>>> import numpy as np
>>> from numpy import linalg as LA
>>> np.set_printoptions(precision=2, suppress=True, linewidth=140)
>>> K = np.load("sample10.npy")
>>> K
array([[0.22, 0.22, 0.56],
       [0.5 , 0.17, 0.33],
       [0.36, 0.45, 0.18]])
>>> O = K.astype(float).copy()
>>> for j in range(3):
...     O[:, j] -= O[:, :j] @ (O[:, :j].T @ O[:, j])
...     O[:, j] /= LA.norm(O[:, j])
... 
>>> np.round(O.T @ O, 2) + 0
array([[1., 0., 0.],
       [0., 1., 0.],
       [0., 0., 1.]])
>>> r0 = np.array([2, -1, -2])
>>> v = np.array([0, 7, 6])
>>> F = r0[:, None] + v[None, :]
>>> F
array([[ 2,  9,  8],
       [-1,  6,  5],
       [-2,  5,  4]])
>>> LA.matrix_rank(F, rtol=0.1)
np.int64(2)
>>> Uu, sv, Vt = LA.svd(F)
>>> evecs = Vt[:(sv > 1e-8).sum()]
>>> rng = np.random.default_rng(6825)
>>> x = F[2] + -2 * F[1] + rng.integers(2) * np.eye(3)[2]
>>> x
array([ 0., -7., -5.])
>>> print(evecs.T @ evecs)
[[ 0.99 -0.07  0.08]
 [-0.07  0.58  0.49]
 [ 0.08  0.49  0.43]]
>>> print(np.allclose(evecs.T @ evecs @ x, x))
False
>>> np.diag(evecs.T @ evecs)
array([0.99, 0.58, 0.43])
>>> A2 = np.array([[2, -2], [1, 0], [2, 0]])
>>> np.einsum("ik,kj->ji", F, A2)
array([[29, 14,  9],
       [-4,  2,  4]])
>>> print(F @ A2)
[[29 -4]
 [14  2]
 [ 9  4]]
>>> print(LA.matrix_rank(np.vstack([F, A2.T])))
3
>>> rk = LA.matrix_rank(F)
>>> rk
np.int64(2)
>>> N = LA.svd(F)[2][rk:].T
>>> N[:, 0] / N[np.abs(N[:, 0]).round(6).argmax(), 0]
array([-0.14, -0.86,  1.  ])
>>> LA.matrix_rank(F.T @ F), LA.matrix_rank(F @ F.T)
(np.int64(2), np.int64(2))
>>> N @ N.T
array([[ 0.01,  0.07, -0.08],
       [ 0.07,  0.42, -0.49],
       [-0.08, -0.49,  0.57]])
>>> [int(LA.matrix_rank(np.delete(F, i, axis=0))) for i in range(3)]
[2, 2, 2]
>>> [int(LA.matrix_rank(F[:i])) for i in range(1, len(F) + 1)]
[1, 2, 2]
>>> N.shape
(3, 1)
>>> [int(LA.matrix_rank(F[:, :j + 1])) for j in range(3)]
[1, 2, 2]
>>> W0 = 3 * np.eye(2) + np.eye(2, k=1)
>>> W0
array([[3., 1.],
       [0., 3.]])
>>> r0, v = W0[0], W0[1]
>>> print(r0 @ r0)
10.0
>>> pr = (r0 @ v) / (r0 @ r0) * r0
>>> print(np.round(LA.norm(r0 + v) ** 2 + LA.norm(r0 - v) ** 2, 2))
38.0
>>> v - pr
array([-0.9,  2.7])
>>> np.outer(r0, v)
array([[0., 9.],
       [0., 3.]])
>>> x = np.array([-4, -1])
>>> rhs = W0 @ x
>>> rhs
array([-13.,  -3.])
>>> LA.solve(W0, rhs)
array([-4., -1.])
>>> A2 = LA.inv(W0)
>>> np.allclose(A2, W0.T)
False
>>> np.round(LA.det(W0) * LA.det(A2), 2)
np.float64(1.0)
>>> print(round(float(LA.slogdet(W0)[0]), 2))
1.0
>>> (np.abs(A2) > 1e-9).astype(int)
array([[1, 1],
       [0, 1]])
>>> round(LA.cond(W0), 2)
np.float64(1.39)
>>> LA.inv(A2)
array([[3., 1.],
       [0., 3.]])
>>> LA.det(W0) * A2
array([[ 3., -1.],
       [ 0.,  3.]])
>>> np.prod(np.diag(W0)), round(LA.det(W0), 2)
(np.float64(9.0), np.float64(9.0))
>>> [int(LA.matrix_rank(LA.matrix_power(W0, p))) for p in range(1, 3)]
[2, 2]
>>> hat = np.triu(np.array([[-2, 1], [-3, 3]]), 1) + np.eye(2)
>>> A2 = hat @ W0 @ LA.inv(hat)
>>> hat @ W0 - W0 @ hat
array([[0., 0.],
       [0., 0.]])
>>> np.poly(A2)
array([ 1., -6.,  9.])
>>> M = np.load("a.npy")
>>> print(M)
[[1 0 0]
 [2 1 0]
 [0 0 2]]
>>> LA.eigvals(K)
array([ 1.  +0.j  , -0.21+0.16j, -0.21-0.16j])
>>> print(round(np.einsum("ij,ji->", K, K), 2))
1.04
>>> round(float(LA.det(2 * K)), 2), np.round(LA.det(K), 2)
(0.58, np.float64(0.07))
>>> np.kron(np.eye(2, dtype=int), K)
array([[0.22, 0.22, 0.56, 0.  , 0.  , 0.  ],
       [0.5 , 0.17, 0.33, 0.  , 0.  , 0.  ],
       [0.36, 0.45, 0.18, 0.  , 0.  , 0.  ],
       [0.  , 0.  , 0.  , 0.22, 0.22, 0.56],
       [0.  , 0.  , 0.  , 0.5 , 0.17, 0.33],
       [0.  , 0.  , 0.  , 0.36, 0.45, 0.18]])
>>> round(np.einsum("ii->", K), 2)
np.float64(0.57)
>>> np.poly(K)
array([ 1.  , -0.57, -0.36, -0.07])
>>> round(float(LA.det(K.T)), 2)
0.07
>>> hat = np.triu(np.array([[-4, -2, 5], [-3, -1, 4], [4, -5, 4]]), 1) + np.eye(3)
>>> A2 = hat @ M @ LA.inv(hat)
>>> round(float(LA.det(A2)), 2)
2.0
>>> print(np.poly(A2))
[ 1. -4.  5. -2.]
>>> (LA.matrix_power((M != 0) + (M.T != 0) + np.eye(3), 3) > 0).astype(int)
array([[1, 1, 0],
       [1, 1, 0],
       [0, 0, 1]])
>>> O = M.astype(float).copy()
>>> for j in range(3):
...     O[:, j] -= O[:, :j] @ (O[:, :j].T @ O[:, j])
...     O[:, j] /= LA.norm(O[:, j])
... 
>>> print(np.round(O.T @ M, 2) + 0)
[[2.24 0.89 0.  ]
 [0.   0.45 0.  ]
 [0.   0.   2.  ]]
>>> np.round(O.T @ O, 2) + 0
array([[1., 0., 0.],
       [0., 1., 0.],
       [0., 0., 1.]])
>>> O
array([[ 0.45, -0.89,  0.  ],
       [ 0.89,  0.45,  0.  ],
       [ 0.  ,  0.  ,  1.  ]])
>>> r0 = np.array([-5, 1, 8])
>>> v = np.array([0, 0, 0, 0, 2, 2])
>>> J = r0[:, None] + v[None, :]
>>> J
array([[-5, -5, -5, -5, -3, -3],
       [ 1,  1,  1,  1,  3,  3],
       [ 8,  8,  8,  8, 10, 10]])
>>> Uu, sv, Vt = LA.svd(J)
>>> evecs = Vt[:(sv > 1e-8).sum()]
>>> x = J[0] + -3 * J[1] + rng.integers(2) * np.eye(6)[0]
>>> print(x)
[ -8.  -8.  -8.  -8. -12. -12.]
>>> np.round(evecs.T @ evecs, 2) + 0
array([[0.25, 0.25, 0.25, 0.25, 0.  , 0.  ],
       [0.25, 0.25, 0.25, 0.25, 0.  , 0.  ],
       [0.25, 0.25, 0.25, 0.25, 0.  , 0.  ],
       [0.25, 0.25, 0.25, 0.25, 0.  , 0.  ],
       [0.  , 0.  , 0.  , 0.  , 0.5 , 0.5 ],
       [0.  , 0.  , 0.  , 0.  , 0.5 , 0.5 ]])
>>> LA.matrix_rank(np.vstack([J, x]))
np.int64(2)
>>> np.allclose(evecs.T @ evecs @ x, x)
True
>>> round(float(LA.norm(x - evecs.T @ evecs @ x)), 2)
0.0
>>> print(np.unique(J.round(6), axis=0).shape)
(3, 6)
>>> print(J @ LA.pinv(J) @ J)
[[-5. -5. -5. -5. -3. -3.]
 [ 1.  1.  1.  1.  3.  3.]
 [ 8.  8.  8.  8. 10. 10.]]
>>> np.abs(np.diag(LA.qr(J)[1])) > 1e-9
array([ True, False, False])
>>> round(np.trace(LA.pinv(J) @ J), 2)
np.float64(2.0)
>>> print(np.allclose(J[:-1].T @ LA.lstsq(J[:-1].T, J[-1])[0], J[-1]))
True
>>> LA.lstsq(J[:-1].T, J[-1])[2]
np.int32(2)
>>> feats = np.loadtxt("case8.csv", delimiter=",")
>>> feats
array([[-5., -1., -4.,  1.],
       [ 8.,  1.,  2.,  6.],
       [ 8.,  1.,  2.,  6.],
       [-2., -9., -4., -6.],
       [-2.,  7., -8.,  9.]])
>>> O, evecs = LA.qr(feats[:, :1])[0], LA.qr(feats[:, 1:])[0]
>>> sv = LA.svd(O.T @ evecs, compute_uv=False)
>>> print(np.degrees(np.arccos(sv.clip(0, 1))))
[16.34]
>>> print(sv)
[0.96]
>>> print(round(float(LA.norm(O @ O.T - evecs @ evecs.T, 2)), 2))
1.0
>>> print((sv > 0.9).sum())
1
>>> A2 = feats / LA.norm(feats, axis=1, keepdims=True)
>>> G = A2 @ A2.T
>>> np.round(np.degrees(np.arccos(np.clip(G[3, 1], -1, 1))), 2)
np.float64(125.12)
>>> (G - 2 * np.eye(5)).round(6).argmax(axis=1)
array([4, 2, 1, 0, 0])
>>> print((np.abs(G) > 0.9).astype(int))
[[1 0 0 0 0]
 [0 1 1 0 0]
 [0 1 1 0 0]
 [0 0 0 1 0]
 [0 0 0 0 1]]
>>> LA.norm(A2, axis=1)
array([1., 1., 1., 1., 1.])
>>> O = feats.astype(float).copy()
>>> for j in range(4):
...     O[:, j] -= O[:, :j] @ (O[:, :j].T @ O[:, j])
...     O[:, j] /= LA.norm(O[:, j])
... 
>>> print(O)
[[-0.39 -0.02 -0.21  0.89]
 [ 0.63 -0.02 -0.23  0.22]
 [ 0.63 -0.02 -0.23  0.22]
 [-0.16 -0.76 -0.58 -0.22]
 [-0.16  0.64 -0.72 -0.22]]
>>> A2 = np.c_[O[:, :2] @ np.array([[3, 3], [1, 1]]), np.array([1, 1, 2, 1, 0])]
>>> A2
array([[-1.2 , -1.2 ,  1.  ],
       [ 1.87,  1.87,  1.  ],
       [ 1.87,  1.87,  2.  ],
       [-1.24, -1.24,  1.  ],
       [ 0.17,  0.17,  0.  ]])
>>> LA.matrix_rank(A2)
np.int64(2)
>>> LA.matrix_rank(np.c_[O, A2])
np.int64(5)
>>> Z = np.sign(np.array([[2, 0, 3, 1], [2, 0, 2, 1], [3, 1, 2, 2], [0, 3, 1, 3]]))
>>> A2 = (np.tril(Z, -1) + np.eye(4)) @ (np.triu(Z, 1) + np.eye(4))
>>> w = np.array([0, 2, 2, 2])
>>> arr = np.rint(A2 * w @ LA.inv(A2)) + 0
>>> arr
array([[ 0., -2.,  2.,  0.],
       [-2.,  0.,  2.,  0.],
       [-2., -2.,  4.,  0.],
       [ 0.,  0.,  0.,  2.]])
>>> T = np.stack([arr, 4 * arr, arr[::-1]])
>>> T.sum(axis=0)
array([[  0., -10.,  10.,   2.],
       [-12.,  -2.,  14.,   0.],
       [-12., -10.,  22.,   0.],
       [  0.,  -2.,   2.,  10.]])
>>> LA.matrix_rank(T.reshape(3, -1))
np.int64(2)
>>> (T @ arr.T).shape
(3, 4, 4)
>>> A2 = np.c_[feats[:, :1] @ np.array([[0]]), np.array([-2, -1, 0, -2, -2])]
>>> A2
array([[ 0., -2.],
       [ 0., -1.],
       [ 0.,  0.],
       [ 0., -2.],
       [ 0., -2.]])
>>> LA.norm(LA.qr(feats)[0].T @ A2, axis=0) ** 2 / ((A2 ** 2).sum(axis=0) + 1e-12)
array([0.  , 0.96])
>>> LA.lstsq(feats, A2[:, 0])[0]
array([0., 0., 0., 0.])
>>> data = np.load("w.npy")
>>> data
array([[-3.82, -3.79, -3.81,  3.83,  5.74],
       [-3.64, -3.63, -3.62,  3.65,  5.47],
       [ 4.45,  4.43,  4.43, -4.38, -6.65],
       [ 0.8 ,  0.8 ,  0.78, -0.8 , -1.21],
       [-1.34, -1.34, -1.36,  1.34,  2.02],
       [-1.58, -1.58, -1.58,  1.57,  2.39],
       [ 0.28,  0.27,  0.29, -0.3 , -0.44],
       [ 1.19,  1.15,  1.14, -1.16, -1.73],
       [-2.77, -2.75, -2.75,  2.81,  4.18],
       [-3.74, -3.76, -3.75,  3.71,  5.63],
       [-2.86, -2.86, -2.9 ,  2.87,  4.27],
       [-0.58, -0.6 , -0.59,  0.62,  0.91],
       [ 0.79,  0.82,  0.8 , -0.81, -1.16],
       [-1.08, -1.1 , -1.05,  1.1 ,  1.57],
       [ 1.64,  1.66,  1.66, -1.65, -2.46],
       [ 0.41,  0.43,  0.45, -0.45, -0.59],
       [ 2.92,  2.93,  2.94, -2.89, -4.36],
       [-1.82, -1.81, -1.79,  1.82,  2.71],
       [ 0.43,  0.36,  0.42, -0.35, -0.58],
       [ 1.27,  1.35,  1.29, -1.29, -1.99]])
>>> labels = data[:, 0] > np.median(data[:, 0])
>>> r0 = data[labels].mean(axis=0) - data[~labels].mean(axis=0)
>>> r0
array([ 3.74,  3.74,  3.74, -3.74, -5.61])
>>> print(((data - data.mean(axis=0)) @ r0 > 0).astype(int))
[0 0 1 1 0 0 1 1 0 0 0 0 1 0 1 1 1 0 1 1]
>>> labels.astype(int)
array([0, 0, 1, 1, 0, 0, 1, 1, 0, 0, 0, 0, 1, 0, 1, 1, 1, 0, 1, 1])
>>> (((data - data.mean(axis=0)) @ r0 > 0) == labels).mean()
np.float64(1.0)
>>> x = np.array([0, 0, 2, -1, 1])
>>> rhs = data @ x
>>> beta, lr = np.zeros(5), 1 / LA.norm(data, 2) ** 2
>>> for i in range(20):
...     beta -= lr * data.T @ (data @ beta - rhs)
...     if i % 5 == 0: print(i, round(LA.norm(data @ beta - rhs), 2))
... 
0 0.23
5 0.23
10 0.23
15 0.23
>>> beta
array([ 0.24,  0.24,  0.24, -0.24, -0.36])
>>> np.round(LA.cond(data), 2)
np.float64(384.3)
>>> rk = LA.matrix_rank(J)
>>> print(rk)
2
>>> N = LA.svd(J)[2][rk:].T
>>> [int(LA.matrix_rank(J[:, :j + 1])) for j in range(6)]
[1, 1, 1, 1, 2, 2]
>>> D = LA.norm(data[:, None] - data[None], axis=-1)
>>> D.mean(axis=1).argmax()
np.int64(2)
>>> np.flatnonzero(D[17] < D.mean() / 2)
array([ 4,  5,  8, 10, 11, 13, 17])
>>> D[:5, :5]
array([[ 0.  ,  0.45, 20.61, 11.54,  6.18],
       [ 0.45,  0.  , 20.16, 11.1 ,  5.73],
       [20.61, 20.16,  0.  ,  9.07, 14.43],
       [11.54, 11.1 ,  9.07,  0.  ,  5.36],
       [ 6.18,  5.73, 14.43,  5.36,  0.  ]])
>>> np.unravel_index(D.round(6).argmax(), D.shape)
(np.int64(0), np.int64(2))
